>>> import numpy as np
>>> from numpy import linalg as LA
>>> np.set_printoptions(precision=1, suppress=True, linewidth=120)
>>> def rnd(a):
...     return np.round(a, 1) + 0
... 
>>> J = np.loadtxt("layer17.csv", delimiter=",")
>>> J
array([[-0.2,  0.4, -0.4, -1.7, -5.1,  0. ],
       [ 0.8, -0.1,  0. ,  1. , -2.7,  0.2],
       [ 0.6, -0.2,  2.7, -0.3, -5.4, -0.6],
       [-1.5,  1.8, -0.3, -0.3, -4.2, -0.9],
       [-0.3, -0.5,  1.4,  1.1, -1.5,  0.6],
       [ 1.3,  0.6,  0. ,  1. ,  0.3, -1. ],
       [ 0.2,  0.1,  0.6,  0.6,  2.7,  1.1]])
>>> r0, v = J[4], J[2]
>>> rnd(r0 @ v)
np.float64(11.1)
>>> rnd(r0 @ r0)
np.float64(6.1)
>>> p = (r0 @ v) / (r0 @ r0) * r0
>>> rnd(np.outer(r0, v))
array([[-0.2,  0.1, -0.8,  0.1,  1.6,  0.2],
       [-0.3,  0.1, -1.4,  0.2,  2.7,  0.3],
       [ 0.8, -0.3,  3.8, -0.4, -7.6, -0.8],
       [ 0.7, -0.2,  3. , -0.3, -5.9, -0.7],
       [-0.9,  0.3, -4.1,  0.4,  8.1,  0.9],
       [ 0.4, -0.1,  1.6, -0.2, -3.2, -0.4]])
>>> rnd(v - p)
array([ 1.1,  0.7,  0.2, -2.3, -2.7, -1.7])
>>> x0 = np.array([-2, 0, -1, -1, 0, -1])
>>> target = J @ x0
>>> rnd(target)
array([ 2.5, -2.8, -3. ,  4.5, -2.5, -2.6, -2.7])
>>> rnd(LA.lstsq(J, target)[0])
array([-2.,  0., -1., -1.,  0., -1.])
>>> rnd(LA.solve(J.T @ J, J.T @ target))
array([-2.,  0., -1., -1.,  0., -1.])
>>> rng = np.random.default_rng(9884)
>>> target = target + 0.1 * rng.normal(size=7)
>>> rnd(target)
array([ 2.3, -2.8, -2.7,  4.5, -2.4, -2.6, -2.6])
>>> c, *_ = LA.lstsq(J, target)
>>> [round(float(LA.norm(LA.solve(J.T @ J + lam * np.eye(6), J.T @ target))), 2) for lam in (0, 1, 10, 100)]
[2.64, 2.16, 1.19, 0.25]
>>> c.round()
array([-2.,  0., -1., -1.,  0., -1.])
>>> rnd(c)
array([-2. ,  0. , -0.9, -1. ,  0. , -1.1])
>>> arr = np.load("data.npy")
>>> rnd(arr)
array([[ 0. ,  0.1, -0.1,  0. , -0.1,  0. ],
       [ 0.1,  0.4, -0.4,  0. , -0.3,  0.2],
       [-0.1, -0.4,  0.3,  0. ,  0.2, -0.1],
       [ 0. ,  0. ,  0. ,  0. ,  0. ,  0. ],
       [-0.1, -0.3,  0.2,  0. ,  0.2, -0.1],
       [ 0. ,  0.2, -0.1,  0. , -0.1,  0.1]])
>>> np.allclose(arr, arr.T)
True
>>> rnd(LA.matrix_power(arr, 2))
array([[ 0. ,  0.1, -0.1,  0. , -0.1,  0. ],
       [ 0.1,  0.4, -0.4,  0. , -0.3,  0.2],
       [-0.1, -0.4,  0.3,  0. ,  0.2, -0.1],
       [ 0. ,  0. ,  0. ,  0. ,  0. ,  0. ],
       [-0.1, -0.3,  0.2,  0. ,  0.2, -0.1],
       [ 0. ,  0.2, -0.1,  0. , -0.1,  0.1]])
>>> rnd((arr + arr.T) / 2)
array([[ 0. ,  0.1, -0.1,  0. , -0.1,  0. ],
       [ 0.1,  0.4, -0.4,  0. , -0.3,  0.2],
       [-0.1, -0.4,  0.3,  0. ,  0.2, -0.1],
       [ 0. ,  0. ,  0. ,  0. ,  0. ,  0. ],
       [-0.1, -0.3,  0.2,  0. ,  0.2, -0.1],
       [ 0. ,  0.2, -0.1,  0. , -0.1,  0.1]])
>>> rnd(arr @ arr)
array([[ 0. ,  0.1, -0.1,  0. , -0.1,  0. ],
       [ 0.1,  0.4, -0.4,  0. , -0.3,  0.2],
       [-0.1, -0.4,  0.3,  0. ,  0.2, -0.1],
       [ 0. ,  0. ,  0. ,  0. ,  0. ,  0. ],
       [-0.1, -0.3,  0.2,  0. ,  0.2, -0.1],
       [ 0. ,  0.2, -0.1,  0. , -0.1,  0.1]])
>>> out = arr + rng.integers(-2, 3, (6, 1)) @ rng.integers(-2, 3, (1, 6))
>>> rnd(out)
array([[-4. , -1.9, -0.1,  0. , -0.1, -4. ],
       [-1.9, -0.6, -0.4,  0. , -0.3, -1.8],
       [-4.1, -2.4,  0.3,  0. ,  0.2, -4.1],
       [ 0. ,  0. ,  0. ,  0. ,  0. ,  0. ],
       [-4.1, -2.3,  0.2,  0. ,  0.2, -4.1],
       [-2. , -0.8, -0.1,  0. , -0.1, -1.9]])
>>> LA.matrix_rank(out - arr, tol=1e-8)
np.int64(1)
